% python3 -q
>>> import numpy as np
>>> np.set_printoptions(precision=2, suppress=True, linewidth=120)
>>> J = np.load("x.npy")
>>> J
array([[0, 1, 0, 0, 0],
       [0, 0, 0, 0, 1],
       [1, 0, 0, 0, 0],
       [0, 0, 0, 1, 0],
       [0, 0, 1, 0, 0]])
>>> # a transition matrix
>>> other = J / np.sqrt((J ** 2).mean(axis=1, keepdims=True))
>>> J - J.mean(axis=1, keepdims=True)
array([[-0.2,  0.8, -0.2, -0.2, -0.2],
       [-0.2, -0.2, -0.2, -0.2,  0.8],
       [ 0.8, -0.2, -0.2, -0.2, -0.2],
       [-0.2, -0.2, -0.2,  0.8, -0.2],
       [-0.2, -0.2,  0.8, -0.2, -0.2]])
>>> np.linalg.matrix_rank(J - J.mean(axis=1, keepdims=True))
np.int64(4)
>>> np.linalg.matrix_rank(other) == np.linalg.matrix_rank(J)
np.True_
>>> np.linalg.norm(other, axis=1)
array([2.24, 2.24, 2.24, 2.24, 2.24])
>>> O = J.astype(float).copy()
>>> for j in range(5):
...     O[:, j] -= O[:, :j] @ (O[:, :j].T @ O[:, j])
...     O[:, j] /= np.linalg.norm(O[:, j])
... 
>>> O
array([[0., 1., 0., 0., 0.],
       [0., 0., 0., 0., 1.],
       [1., 0., 0., 0., 0.],
       [0., 0., 0., 1., 0.],
       [0., 0., 1., 0., 0.]])
>>> rng = np.random.default_rng(20368)
>>> z = rng.permutation(5)
>>> other = J[:, z] * rng.choice([-1, 1], 5)
>>> other
array([[ 0,  0,  0,  1,  0],
       [ 0,  0,  0,  0, -1],
       [ 1,  0,  0,  0,  0],
       [ 0,  0,  1,  0,  0],
       [ 0,  1,  0,  0,  0]])
>>> U, _, Vh = np.linalg.svd(J.T @ other)
>>> U @ Vh
array([[ 1.,  0.,  0.,  0.,  0.],
       [ 0.,  0.,  0.,  1.,  0.],
       [ 0.,  1.,  0.,  0.,  0.],
       [ 0.,  0.,  1.,  0.,  0.],
       [ 0.,  0.,  0.,  0., -1.]])
>>> np.linalg.lstsq(J, other)[0]
array([[ 1.,  0.,  0.,  0.,  0.],
       [ 0.,  0.,  0.,  1.,  0.],
       [ 0.,  1.,  0.,  0.,  0.],
       [ 0.,  0.,  1.,  0.,  0.],
       [ 0.,  0.,  0.,  0., -1.]])
>>> z
array([0, 2, 3, 1, 4])
>>> data = np.loadtxt("block1.csv", delimiter=",")
>>> data
array([[-0.03, -0.71, -0.71],
       [-0.71,  0.52, -0.48],
       [-0.71, -0.48,  0.52]])
>>> # symmetric
>>> vec = np.array([-5, -9, -1])
>>> y = data @ vec
>>> y
array([ 7.23, -0.63,  7.37])
>>> np.linalg.solve(data, y + data[:, 0])
array([-4., -9., -1.])
>>> np.poly(data)
array([ 1., -1., -1.,  1.])
>>> round(np.einsum("ii->", data), 2)
np.float64(1.0)
>>> np.linalg.eigvals(data)
array([-1.,  1.,  1.])
>>> vec = np.array([-2, 5, -4])
>>> data.T @ (data @ vec)
array([-2.,  5., -4.])
>>> round(np.linalg.norm(vec), 2), round(float(np.linalg.norm(data @ vec)), 2)
(np.float64(6.71), 6.71)
>>> np.round(data.T @ data, 2) + 0
array([[1., 0., 0.],
       [0., 1., 0.],
       [0., 0., 1.]])
>>> np.round(data[:, 1] @ data[:, 0], 2)
np.float64(0.0)
>>> np.linalg.norm(data, axis=0)
array([1., 1., 1.])
>>> ev, evecs = np.linalg.eigh(data)
>>> vec = np.array([0, -2, 3])
>>> round(float(vec @ data @ vec), 2)
12.52
>>> np.round(evecs * np.abs(ev) @ evecs.T, 2) + 0
array([[1., 0., 0.],
       [0., 1., 0.],
       [0., 0., 1.]])
>>> round(float(np.abs(data).sum(axis=1).max()), 2), np.round(np.abs(ev).max(), 2)
(1.71, np.float64(1.0))
>>> E = np.load("arr.npy")
>>> E
array([[ 0.49, -0.71,  0.51],
       [-0.71,  0.01,  0.71],
       [ 0.51,  0.71,  0.49]])
>>> # orthonormal columns
>>> other = np.array([[1, 0], [-2, 1], [2, -2], [-1, -2], [-1, 2]])
>>> np.linalg.matrix_rank(np.vstack([J, other.T]))
np.int64(5)
>>> np.einsum("ij->j", J)
array([1, 1, 1, 1, 1])
>>> other.T @ J.T
array([[-2, -1,  1, -1,  2],
       [ 1,  2,  0, -2, -2]])
>>> J @ other
array([[-2,  1],
       [-1,  2],
       [ 1,  0],
       [-1, -2],
       [ 2, -2]])
>>> np.einsum("ik,kj->ij", J, other)
array([[-2,  1],
       [-1,  2],
       [ 1,  0],
       [-1, -2],
       [ 2, -2]])
>>> r0 = np.array([-6, -7, -1])
>>> other = E + np.outer(r0, np.eye(3)[2])
>>> np.linalg.matrix_rank(other - E)
np.int64(1)
>>> other
array([[ 0.49, -0.71, -5.49],
       [-0.71,  0.01, -6.29],
       [ 0.51,  0.71, -0.51]])
>>> other = np.array([[3, -5, 4, -2, 0, -4, 7],
...     [-5, -9, -4, -6, 7, -6, -7],
...     [1, -7, 8, -7, 4, -4, -2],
...     [7, -5, -4, 6, 6, 0, 5],
...     [8, -1, -8, -8, 1, -2, -9],
...     [1, 9, 8, 3, -5, 4, 0],
...     [6, -3, -7, -8, -5, -8, -8]])
>>> W0 = other - other.T
>>> W0
array([[  0,   0,   3,  -9,  -8,  -5,   1],
       [  0,   0,   3,  -1,   8, -15,  -4],
       [ -3,  -3,   0,  -3,  12, -12,   5],
       [  9,   1,   3,   0,  14,  -3,  13],
       [  8,  -8, -12, -14,   0,   3,  -4],
       [  5,  15,  12,   3,  -3,   0,   8],
       [ -1,   4,  -5, -13,   4,  -8,   0]])
>>> # looks like rank 6
>>> np.abs(np.diag(np.linalg.qr(W0)[1])) > 1e-9
array([ True,  True,  True,  True,  True,  True, False])
>>> np.allclose(W0[:-1].T @ np.linalg.lstsq(W0[:-1].T, W0[-1])[0], W0[-1])
True
>>> r = np.linalg.matrix_rank(W0)
>>> r
np.int64(6)
>>> N = np.linalg.svd(W0)[2][r:].T
>>> np.linalg.matrix_rank(W0.T @ W0), np.linalg.matrix_rank(W0 @ W0.T)
(np.int64(6), np.int64(6))
>>> [int(np.linalg.matrix_rank(np.delete(W0, i, axis=0))) for i in range(7)]
[6, 6, 6, 6, 6, 6, 6]
>>> [int(np.linalg.matrix_rank(W0[:, :j + 1])) for j in range(7)]
[1, 2, 3, 4, 5, 6, 6]
>>> N[:, 0] / N[np.abs(N[:, 0]).round(6).argmax(), 0]
array([-0.33, -0.18,  1.  , -0.66,  0.61,  0.7 , -0.49])
>>> [int(np.linalg.matrix_rank(W0[:i])) for i in range(1, len(W0) + 1)]
[1, 2, 3, 4, 5, 6, 6]
>>> vec = np.array([1, -2, 2, 4, -5, 4, -2])
>>> round(float(np.linalg.det(W0)), 2)
-0.0
>>> np.round(np.linalg.eigvals(W0).real, 2) + 0
array([0., 0., 0., 0., 0., 0., 0.])
>>> O = np.linalg.solve(np.eye(7) - W0, np.eye(7) + W0)
>>> round(float(np.linalg.det(O)), 2)
1.0
>>> mat = np.array([[-6, -6, -4, -10, 8], [9, 9, 6, 15, -12], [3, 3, 2, 5, -4]])
>>> # column 1 repeats column 0
>>> other = np.array([[2, 1], [0, 1]])
>>> W2 = np.kron(other, mat)
>>> np.linalg.matrix_rank(W2)
np.int64(2)
>>> W2
array([[-12, -12,  -8, -20,  16,  -6,  -6,  -4, -10,   8],
       [ 18,  18,  12,  30, -24,   9,   9,   6,  15, -12],
       [  6,   6,   4,  10,  -8,   3,   3,   2,   5,  -4],
       [  0,   0,   0,   0,   0,  -6,  -6,  -4, -10,   8],
       [  0,   0,   0,   0,   0,   9,   9,   6,  15, -12],
       [  0,   0,   0,   0,   0,   3,   3,   2,   5,  -4]])
>>> r = np.linalg.matrix_rank(W2)
>>> r
np.int64(2)
>>> N = np.linalg.svd(W2)[2][r:].T
>>> N.shape
(10, 8)
>>> [int(np.linalg.matrix_rank(W2[:i])) for i in range(1, len(W2) + 1)]
[1, 1, 1, 2, 2, 2]
>>> np.linalg.matrix_rank(mat, rtol=0.1)
np.int64(1)
>>> np.argsort(-np.linalg.norm(mat, axis=0).round(6), kind="stable")[:3]
array([3, 4, 0])
>>> round(float(np.trace(np.linalg.pinv(mat) @ mat)), 2)
1.0
>>> mat @ np.linalg.pinv(mat) @ mat
array([[ -6.,  -6.,  -4., -10.,   8.],
       [  9.,   9.,   6.,  15., -12.],
       [  3.,   3.,   2.,   5.,  -4.]])
>>> np.abs(np.diag(np.linalg.qr(mat)[1])) > 1e-9
array([ True, False, False])
